$ python -q
>>> import numpy as np
>>> np.set_printoptions(precision=1, suppress=True, linewidth=160, legacy="1.25")
>>> F = np.loadtxt("w.csv", delimiter=",")
>>> print(F.round(1) + 0)
[[ 0.1  0.   0.   0.2]
 [ 1.  -0.8  0.3  3.7]
 [-1.   0.8 -0.3 -3.7]
 [-0.1  0.   0.  -0.2]
 [ 0.   0.   0.   0. ]
 [ 0.5 -0.4  0.2  1.8]]
>>> Uu, sigma, Vt = np.linalg.svd(F)
>>> vecs = Vt[:(sigma > 1e-8).sum()]
>>> rng = np.random.default_rng(787)
>>> x0 = F[2] + -2 * F[4] + rng.integers(2) * np.eye(4)[0]
>>> print(x0.round(1) + 0)
[ 0.   0.8 -0.3 -3.7]
>>> print(np.round(vecs.T @ vecs, 1) + 0)
[[ 0.1 -0.1  0.   0.2]
 [-0.1  0.   0.  -0.2]
 [ 0.   0.   0.   0.1]
 [ 0.2 -0.2  0.1  0.9]]
>>> print(round(np.linalg.norm(x0 - vecs.T @ vecs @ x0), 1))
1.0
>>> print(np.round(np.diag(vecs.T @ vecs), 1) + 0)
[0.1 0.  0.  0.9]
>>> Uu, sigma, Vt = np.linalg.svd(F, full_matrices=False)
>>> print(Uu.shape, sigma.shape, Vt.shape)
(6, 4) (4,) (4, 4)
>>> print(np.abs(Uu[:, 0]).round(6).argmax())
1
>>> print(np.round(Uu.T @ F @ Vt.T, 1) + 0)
[[5.9 0.  0.  0. ]
 [0.  0.  0.  0. ]
 [0.  0.  0.  0. ]
 [0.  0.  0.  0. ]]
>>> print(np.abs(Vt[0]))
[0.2 0.2 0.1 0.9]
>>> print(sigma.round(1) + 0)
[5.9 0.  0.  0. ]
>>> print((sigma > 1e-8).sum())
1
>>> print(np.round(sigma / sigma[0], 1) + 0)
[1. 0. 0. 0.]
>>> Uu, sigma, Vt = np.linalg.svd(F)
>>> print(np.argmax(sigma[:-1] / (sigma[1:] + 1e-6)) + 1)
1
>>> other = Uu[:, :1] @ np.diag(sigma[:1]) @ Vt[:1]
>>> print(np.round(np.linalg.norm(F - other, 2), 1), round(sigma[1], 1))
0.0 0.0
>>> print(round(float(np.linalg.norm(F - other) / np.linalg.norm(F)), 1))
0.0
>>> print(np.linalg.cond(F) > 100)
True
>>> print(np.argsort(-np.linalg.norm(F, axis=0).round(6), kind="stable")[:3])
[3 0 1]
>>> print(np.round(F.reshape(-1, 2), 1) + 0)
[[ 0.1  0. ]
 [ 0.   0.2]
 [ 1.  -0.8]
 [ 0.3  3.7]
 [-1.   0.8]
 [-0.3 -3.7]
 [-0.1  0. ]
 [ 0.  -0.2]
 [ 0.   0. ]
 [ 0.   0. ]
 [ 0.5 -0.4]
 [ 0.2  1.8]]
>>> print(np.round(F.ravel(order="F"), 1) + 0)
[ 0.1  1.  -1.  -0.1  0.   0.5  0.  -0.8  0.8  0.   0.  -0.4  0.   0.3 -0.3  0.   0.   0.2  0.2  3.7 -3.7 -0.2  0.   1.8]
>>> print(np.round(F.reshape(2, -1), 1) + 0)
[[ 0.1  0.   0.   0.2  1.  -0.8  0.3  3.7 -1.   0.8 -0.3 -3.7]
 [-0.1  0.   0.  -0.2  0.   0.   0.   0.   0.5 -0.4  0.2  1.8]]
>>> t3 = F.reshape(6, 2, -1)
>>> print(np.round(t3.transpose(1, 0, 2), 1) + 0)
[[[ 0.1  0. ]
  [ 1.  -0.8]
  [-1.   0.8]
  [-0.1  0. ]
  [ 0.   0. ]
  [ 0.5 -0.4]]

 [[ 0.   0.2]
  [ 0.3  3.7]
  [-0.3 -3.7]
  [ 0.  -0.2]
  [ 0.   0. ]
  [ 0.2  1.8]]]
>>> print(np.round(np.swapaxes(t3, 1, 2)[0], 1) + 0)
[[0.1 0. ]
 [0.  0.2]]
>>> print(t3[:, 0].round(1) + 0)
[[ 0.1  0. ]
 [ 1.  -0.8]
 [-1.   0.8]
 [-0.1  0. ]
 [ 0.   0. ]
 [ 0.5 -0.4]]
>>> print(t3.sum(axis=1))
[[ 0.1  0.2]
 [ 1.3  2.9]
 [-1.3 -2.9]
 [-0.1 -0.2]
 [ 0.   0. ]
 [ 0.6  1.4]]
>>> print(np.einsum("ihd,jhd->hij", t3, t3).shape)
(2, 6, 6)
>>> E = np.load("sample17.npy")
>>> print(E)
[[ 3. -2.  2.  0.]
 [ 0.  3.  0.  0.]
 [ 0.  2.  1.  0.]
 [-4.  6. -4.  1.]]
>>> P = np.triu(np.array([[0, 0, 1, 2], [1, 3, 0, 0], [2, 1, 0, 1], [3, 3, 2, 1]]), 1) + np.eye(4)
>>> other = P @ E @ np.linalg.inv(P)
>>> print(np.poly(other))
[  1.  -8.  22. -24.   9.]
>>> print(np.linalg.matrix_rank(other))
4
>>> print(np.kron(np.eye(2, dtype=int), E))
[[ 3. -2.  2.  0.  0. -0.  0.  0.]
 [ 0.  3.  0.  0.  0.  0.  0.  0.]
 [ 0.  2.  1.  0.  0.  0.  0.  0.]
 [-4.  6. -4.  1. -0.  0. -0.  0.]
 [ 0. -0.  0.  0.  3. -2.  2.  0.]
 [ 0.  0.  0.  0.  0.  3.  0.  0.]
 [ 0.  0.  0.  0.  0.  2.  1.  0.]
 [-0.  0. -0.  0. -4.  6. -4.  1.]]
>>> print(round(float(np.linalg.eigvals(E).sum().real), 1))
8.0
>>> x0 = np.array([1, 0, 0, 2])
>>> y = E @ x0
>>> coef, lr = np.zeros(4), 1 / np.linalg.norm(E, 2) ** 2
>>> for i in range(30):
...     coef -= lr * E.T @ (E @ coef - y)
...     if i % 10 == 0: print(i, round(np.linalg.norm(E @ coef - y), 1))
... 
0 1.9
10 1.4
20 1.2
>>> print(np.round(np.linalg.cond(E), 1))
29.9
>>> Uu, sigma, Vt = np.linalg.svd(E, full_matrices=False)
>>> print(sigma)
[9.5 3.  1.  0.3]
>>> print(np.round(sigma / sigma[0], 1) + 0)
[1.  0.3 0.1 0. ]
>>> print(np.cumsum(sigma ** 2) / np.sum(sigma ** 2))
[0.9 1.  1.  1. ]
>>> print(np.round(np.sqrt((sigma ** 2).sum()), 1), np.round(np.linalg.norm(E), 1))
10.0 10.0
>>> print(np.allclose(Uu * sigma @ Vt, E))
True
>>> J = np.array([[0, 2, 0, 0, 0, 0],
...     [1, 0, 0, 0, 0, 0],
...     [0, 2, 0, 0, 0, 0],
...     [0, 0, 0, 2, 0, 0],
...     [0, 0, 1, 0, 0, 0],
...     [0, 0, 0, 2, 0, 0],
...     [0, 0, 0, 0, 0, 2],
...     [0, 0, 0, 0, 1, 0],
...     [0, 0, 0, 0, 0, 2]])
>>> print(np.linalg.svd(J, compute_uv=False))
[2.8 2.8 2.8 1.  1.  1. ]
>>> print(J @ J.T)
[[4 0 4 0 0 0 0 0 0]
 [0 1 0 0 0 0 0 0 0]
 [4 0 4 0 0 0 0 0 0]
 [0 0 0 4 0 4 0 0 0]
 [0 0 0 0 1 0 0 0 0]
 [0 0 0 4 0 4 0 0 0]
 [0 0 0 0 0 0 4 0 4]
 [0 0 0 0 0 0 0 1 0]
 [0 0 0 0 0 0 4 0 4]]
>>> print(np.linalg.norm(J, axis=0))
[1.  2.8 1.  2.8 1.  2.8]
>>> print(J.T @ J)
[[1 0 0 0 0 0]
 [0 8 0 0 0 0]
 [0 0 1 0 0 0]
 [0 0 0 8 0 0]
 [0 0 0 0 1 0]
 [0 0 0 0 0 8]]
>>> feats = np.loadtxt("arr.csv", delimiter=",")
>>> print(feats.round(1) + 0)
[[ 0.5  0.1 -0.1 -0.3 -0.3  0.3  0.1]
 [ 0.1  0.   0.  -0.1 -0.1  0.1  0. ]
 [-0.1  0.   0.   0.1  0.1 -0.1  0. ]
 [-0.3 -0.1  0.1  0.2  0.2 -0.2 -0.1]
 [-0.3 -0.1  0.1  0.2  0.2 -0.2 -0.1]
 [ 0.3  0.1 -0.1 -0.2 -0.2  0.2  0.1]
 [ 0.1  0.   0.  -0.1 -0.1  0.1  0. ]]
>>> Uu, sigma, Vt = np.linalg.svd(feats)
>>> vecs = Vt[:(sigma > 1e-8).sum()]
>>> x0 = feats[6] + -2 * feats[0] + rng.integers(2) * np.eye(7)[4]
>>> print(x0)
[-0.8 -0.2  0.2  0.5  0.5 -0.5 -0.2]
>>> print(np.round(np.diag(vecs.T @ vecs), 1) + 0)
[0.5 0.  0.  0.2 0.2 0.2 0. ]
>>> print(np.allclose(vecs.T @ vecs @ x0, x0))
True
>>> print(np.round(vecs.T @ vecs, 1) + 0)
[[ 0.5  0.1 -0.1 -0.3 -0.3  0.3  0.1]
 [ 0.1  0.   0.  -0.1 -0.1  0.1  0. ]
 [-0.1  0.   0.   0.1  0.1 -0.1  0. ]
 [-0.3 -0.1  0.1  0.2  0.2 -0.2 -0.1]
 [-0.3 -0.1  0.1  0.2  0.2 -0.2 -0.1]
 [ 0.3  0.1 -0.1 -0.2 -0.2  0.2  0.1]
 [ 0.1  0.   0.  -0.1 -0.1  0.1  0. ]]
>>> print(np.linalg.matrix_rank(np.vstack([feats, x0])))
1
>>> print(np.linalg.matrix_rank(feats, rtol=0.1))
1
>>> print([round(float(x), 1) for x in np.linalg.svd(feats, compute_uv=False)[:3]])
[1.0, 0.0, 0.0]
>>> evals, vecs = np.linalg.eigh(feats)
>>> x0 = np.array([-4, 1, -4, -2, -2, -5, -2])
>>> print(np.round(vecs * np.maximum(evals, 0) @ vecs.T, 1) + 0)
[[ 0.5  0.1 -0.1 -0.3 -0.3  0.3  0.1]
 [ 0.1  0.   0.  -0.1 -0.1  0.1  0. ]
 [-0.1  0.   0.   0.1  0.1 -0.1  0. ]
 [-0.3 -0.1  0.1  0.2  0.2 -0.2 -0.1]
 [-0.3 -0.1  0.1  0.2  0.2 -0.2 -0.1]
 [ 0.3  0.1 -0.1 -0.2 -0.2  0.2  0.1]
 [ 0.1  0.   0.  -0.1 -0.1  0.1  0. ]]
>>> print(round(x0 @ feats @ x0 / (x0 @ x0), 1), round(float(evals[0]), 1), evals[-1])
0.1 -0.0 1.0
>>> print(round(x0 @ feats @ x0, 1))
7.3
>>> print((np.sign(vecs[:, -1].round(6)) == np.sign(vecs[0, -1].round(6))).astype(int))
[1 1 0 0 0 1 1]
>>> print(np.round(vecs * np.abs(evals) @ vecs.T, 1) + 0)
[[ 0.5  0.1 -0.1 -0.3 -0.3  0.3  0.1]
 [ 0.1  0.   0.  -0.1 -0.1  0.1  0. ]
 [-0.1  0.   0.   0.1  0.1 -0.1  0. ]
 [-0.3 -0.1  0.1  0.2  0.2 -0.2 -0.1]
 [-0.3 -0.1  0.1  0.2  0.2 -0.2 -0.1]
 [ 0.3  0.1 -0.1 -0.2 -0.2  0.2  0.1]
 [ 0.1  0.   0.  -0.1 -0.1  0.1  0. ]]
>>> Uu, sigma, Vt = np.linalg.svd(feats, full_matrices=False)
>>> print(np.round(sigma / sigma[0], 1) + 0)
[1. 0. 0. 0. 0. 0. 0.]
>>> print(np.round(Vt @ Vt.T, 1) + 0)
[[1. 0. 0. 0. 0. 0. 0.]
 [0. 1. 0. 0. 0. 0. 0.]
 [0. 0. 1. 0. 0. 0. 0.]
 [0. 0. 0. 1. 0. 0. 0.]
 [0. 0. 0. 0. 1. 0. 0.]
 [0. 0. 0. 0. 0. 1. 0.]
 [0. 0. 0. 0. 0. 0. 1.]]
>>> print(np.round(Uu.T @ Uu, 1) + 0)
[[1. 0. 0. 0. 0. 0. 0.]
 [0. 1. 0. 0. 0. 0. 0.]
 [0. 0. 1. 0. 0. 0. 0.]
 [0. 0. 0. 1. 0. 0. 0.]
 [0. 0. 0. 0. 1. 0. 0.]
 [0. 0. 0. 0. 0. 1. 0.]
 [0. 0. 0. 0. 0. 0. 1.]]
>>> print(sigma.round(1) + 0)
[1. 0. 0. 0. 0. 0. 0.]
>>> print(np.cumsum(sigma ** 2) / np.sum(sigma ** 2))
[1. 1. 1. 1. 1. 1. 1.]
>>> print(np.round(np.sort(np.abs(np.linalg.eigvals(feats))), 1) + 0)
[0. 0. 0. 0. 0. 0. 1.]
>>> print(np.allclose(feats, feats.T))
True
>>> print(np.round(feats @ feats, 1) + 0)
[[ 0.5  0.1 -0.1 -0.3 -0.3  0.3  0.1]
 [ 0.1  0.   0.  -0.1 -0.1  0.1  0. ]
 [-0.1  0.   0.   0.1  0.1 -0.1  0. ]
 [-0.3 -0.1  0.1  0.2  0.2 -0.2 -0.1]
 [-0.3 -0.1  0.1  0.2  0.2 -0.2 -0.1]
 [ 0.3  0.1 -0.1 -0.2 -0.2  0.2  0.1]
 [ 0.1  0.   0.  -0.1 -0.1  0.1  0. ]]
>>> print(round(np.linalg.det(feats), 1))
-0.0
>>> X = np.load("case16.npy")
>>> print(X)
[[ 5.8 -2.7 -2.9  7.1  6.1 -6.3  9.5 -6.6]
 [ 6.9 -1.9 -1.   6.6  5.8 -4.9  6.3 -6.9]
 [ 4.3 -2.8 -1.5  5.8  6.5 -5.9  7.7 -5.6]
 [ 6.3 -2.9 -0.9  5.7  6.9 -3.6  9.8 -5.5]
 [ 6.3 -3.5 -0.1  7.   5.  -6.8  9.1 -5.7]
 [ 7.5 -1.9 -1.2  6.7  5.9 -7.8  8.  -5.3]
 [ 5.5 -2.2  0.3  6.2  6.5 -5.2  9.6 -6.5]
 [ 5.3 -2.3  2.4  4.7  7.1 -5.5  9.2 -6.9]
 [ 5.1 -1.  -0.1  5.6  3.3 -6.4 10.7 -6. ]
 [ 5.4 -2.3  0.7  5.1  5.6 -5.8  9.4 -6.6]
 [ 4.2 -1.6 -1.1  6.7  4.9 -5.7  8.4 -7.3]
 [ 7.  -3.  -0.5  6.2  6.2 -5.6  9.  -7.7]
 [ 6.3 -2.2  0.6  6.8  6.9 -8.5 10.  -5.7]
 [ 6.2 -4.1 -0.5  5.8  7.2 -6.5  9.2 -4.7]
 [ 6.3 -1.9 -1.4  6.4  5.6 -6.   8.5 -7.4]
 [ 6.9 -3.5 -0.5  6.7  6.5 -6.4  8.3 -6.9]
 [ 7.2 -1.4  1.7  5.9  6.6 -5.5  9.1 -5.6]
 [ 7.7 -3.5 -1.1  7.8  6.9 -6.2  8.9 -5.4]
 [ 5.3 -5.  -0.9  6.8  4.9 -5.5  9.1 -6.3]
 [ 6.3 -2.4  1.2  7.4  5.3 -6.4  7.  -6.8]
 [ 4.9 -4.8  0.7  6.   5.7 -5.7  7.1 -4.3]
 [ 5.8 -5.  -0.1  6.2  6.7 -5.3  9.6 -5.5]
 [ 5.8 -3.1 -0.7  6.   5.8 -6.8  9.3 -7.2]
 [ 4.9 -3.7  0.5  6.7  6.1 -5.5  9.6 -5.6]
 [ 6.1 -3.7 -0.4  5.4  5.1 -7.   9.8 -5. ]
 [ 8.  -1.8  0.   6.3  6.8 -4.4  8.2 -6.3]
 [ 7.  -1.3  1.   6.9  4.8 -5.5 11.2 -6.5]]
>>> Xs = (X - X.mean(axis=0)) / X.std(axis=0)
>>> print(Xs.std(axis=0))
[1. 1. 1. 1. 1. 1. 1. 1.]
>>> print(np.argwhere(np.abs(Xs) > 2))
[[ 0  2]
 [ 1  6]
 [ 3  5]
 [ 7  2]
 [ 7  3]
 [ 8  4]
 [12  5]
 [17  3]
 [18  1]
 [20  7]
 [21  1]
 [26  6]]
>>> coef = np.linalg.lstsq(np.delete(Xs, 3, axis=1), Xs[:, 3])[0]
>>> print(coef)
[ 0.4 -0.2 -0.3 -0.2 -0.2 -0.1 -0.1]
>>> print(np.abs(coef).argmax())
0
>>> A = np.eye(11, dtype=int)[rng.permutation(11)]
>>> print(A)
[[0 1 0 0 0 0 0 0 0 0 0]
 [0 0 1 0 0 0 0 0 0 0 0]
 [0 0 0 1 0 0 0 0 0 0 0]
 [0 0 0 0 0 0 0 1 0 0 0]
 [0 0 0 0 0 0 1 0 0 0 0]
 [0 0 0 0 1 0 0 0 0 0 0]
 [0 0 0 0 0 0 0 0 1 0 0]
 [1 0 0 0 0 0 0 0 0 0 0]
 [0 0 0 0 0 0 0 0 0 0 1]
 [0 0 0 0 0 1 0 0 0 0 0]
 [0 0 0 0 0 0 0 0 0 1 0]]
>>> print(A.sum(axis=1))
[1 1 1 1 1 1 1 1 1 1 1]
>>> print(np.sort(np.abs(np.linalg.eigvals(A)))[::-1])
[1. 1. 1. 1. 1. 1. 1. 1. 1. 1. 1.]
>>> print(np.linalg.matrix_power(A, 100))
[[1 0 0 0 0 0 0 0 0 0 0]
 [0 1 0 0 0 0 0 0 0 0 0]
 [0 0 1 0 0 0 0 0 0 0 0]
 [0 0 0 1 0 0 0 0 0 0 0]
 [0 0 0 0 0 0 0 0 0 1 0]
 [0 0 0 0 0 0 0 0 0 0 1]
 [0 0 0 0 0 1 0 0 0 0 0]
 [0 0 0 0 0 0 0 1 0 0 0]
 [0 0 0 0 1 0 0 0 0 0 0]
 [0 0 0 0 0 0 0 0 1 0 0]
 [0 0 0 0 0 0 1 0 0 0 0]]
>>> pr = np.eye(11)[10]
>>> for _ in range(7):
...     pr = pr @ A
...     print(pr.round(1))
... 
[0. 0. 0. 0. 0. 0. 0. 0. 0. 1. 0.]
[0. 0. 0. 0. 0. 1. 0. 0. 0. 0. 0.]
[0. 0. 0. 0. 1. 0. 0. 0. 0. 0. 0.]
[0. 0. 0. 0. 0. 0. 1. 0. 0. 0. 0.]
[0. 0. 0. 0. 0. 0. 0. 0. 1. 0. 0.]
[0. 0. 0. 0. 0. 0. 0. 0. 0. 0. 1.]
[0. 0. 0. 0. 0. 0. 0. 0. 0. 1. 0.]
>>> def softmax(z):
...     e = np.exp(z - z.max(axis=-1, keepdims=True))
...     return e / e.sum(axis=-1, keepdims=True)
... 
>>> print(np.round(softmax(10 * A[8]), 1) + 0)
[0. 0. 0. 0. 0. 0. 0. 0. 0. 0. 1.]
>>> print(softmax(A[8] + 2))
[0.1 0.1 0.1 0.1 0.1 0.1 0.1 0.1 0.1 0.1 0.2]
>>> print(softmax(A[8]))
[0.1 0.1 0.1 0.1 0.1 0.1 0.1 0.1 0.1 0.1 0.2]
>>> att = A @ A.T / np.sqrt(11)
>>> print(softmax(att)[8] @ A)
[0.1 0.1 0.1 0.1 0.1 0.1 0.1 0.1 0.1 0.1 0.1]
>>> print(softmax(att).round(6).argmax(axis=1))
[ 0  1  2  3  4  5  6  7  8  9 10]
>>> m1 = np.array([[-1, -1, 0],
...     [-3, 0, 1],
...     [-2, 0, 2],
...     [-3, 3, 4],
...     [-3, 2, 1],
...     [-1, 1, -2],
...     [-3, 4, -4],
...     [0, 1, -7],
...     [-2, 0, -7],
...     [0, 0, -9],
...     [-2, -2, -11],
...     [-1, -2, -9],
...     [2, -5, -11]])
>>> Xs = m1 - m1.mean(axis=0)
>>> vecs = np.linalg.svd(Xs)[2][:1]
>>> other = Xs - Xs @ vecs.T @ vecs
>>> print(np.round(np.diag(vecs.T @ vecs), 1) + 0)
[0.  0.1 0.9]
>>> print(np.round(np.linalg.norm(other) / np.linalg.norm(Xs), 1))
0.4
>>> print(other.std(axis=0))
[1.  1.6 0.6]
>>> u = np.array([0, 2])
>>> print(np.polyval(u, m1[7]))
[2 2 2]
>>> print(np.convolve(m1[7], u))
[  0   0   2 -14]
>>> x0 = np.array([3, 4, -2])
>>> y = m1 @ x0
>>> print(np.round(np.linalg.pinv(m1) @ m1, 1) + 0)
[[1. 0. 0.]
 [0. 1. 0.]
 [0. 0. 1.]]
>>> print(y)
[ -7 -11 -10  -5  -3   5  15  18   8  18   8   7   8]
>>> y = y + 0.3 * rng.normal(size=13)
>>> print(y)
[ -7.3 -10.6  -9.9  -5.5  -3.    4.7  15.6  17.9   7.8  18.2   8.1   6.8   8.6]
>>> coef, *_ = np.linalg.lstsq(m1, y)
>>> print([round(float(np.linalg.norm(np.linalg.solve(m1.T @ m1 + lam * np.eye(3), m1.T @ y))), 2) for lam in (0, 1, 10, 100)])
[5.4, 5.15, 3.72, 1.41]
>>> print(np.round(m1.T @ (y - m1 @ coef), 1) + 0)
[0. 0. 0.]
